$ ipython --no-banner

In [1]: import numpy as np

In [2]: from numpy import linalg as LA

In [3]: np.set_printoptions(precision=1, suppress=True, linewidth=200)

In [4]: J = np.loadtxt("out12.csv", delimiter=",")

In [5]: J
Out[5]: 
array([[ 1. ,  0. ,  0. ,  0. ,  0. ],
       [ 0. ,  1. ,  0. ,  0. ,  0. ],
       [ 0. ,  0. , -0.5,  0. ,  0.9],
       [ 0. ,  0. ,  0. ,  1. ,  0. ],
       [ 0. ,  0. , -0.9,  0. , -0.5]])

In [6]: x0 = np.array([3, 2, 2, -3, -5])

In [7]: np.round(LA.norm(x0), 1), np.round(LA.norm(J @ x0), 1)
Out[7]: (np.float64(7.1), np.float64(7.1))

In [8]: 5 - LA.matrix_rank(J - np.eye(5), tol=1e-8)
Out[8]: np.int64(3)

In [9]: [p for p in range(1, 25) if np.allclose(LA.matrix_power(J, p), np.eye(5))]
Out[9]: [3, 6, 9, 12, 15, 18, 21, 24]

In [10]: J.T @ (J @ x0)
Out[10]: array([ 3.,  2.,  2., -3., -5.])

In [11]: np.abs(LA.eigvals(J))
Out[11]: array([1., 1., 1., 1., 1.])

In [12]: np.sort(np.abs(np.degrees(np.angle(LA.eigvals(J)))))
Out[12]: array([  0.,   0.,   0., 120., 120.])

In [13]: np.round(LA.norm(J, "nuc"), 1)
Out[13]: np.float64(5.0)

In [14]: round(LA.norm(J[4], 1), 1), round(float(LA.norm(J[4], np.inf)), 1)
Out[14]: (np.float64(1.4), 0.9)

In [15]: LA.norm(J, axis=1).argmax()
Out[15]: np.int64(0)

In [16]: q = J.astype(float).copy()

In [17]: for j in range(5):
    ...:     q[:, j] -= q[:, :j] @ (q[:, :j].T @ q[:, j])
    ...:     q[:, j] /= LA.norm(q[:, j])
    ...: 

In [18]: np.round(q.T @ q, 1) + 0
Out[18]: 
array([[1., 0., 0., 0., 0.],
       [0., 1., 0., 0., 0.],
       [0., 0., 1., 0., 0.],
       [0., 0., 0., 1., 0.],
       [0., 0., 0., 0., 1.]])
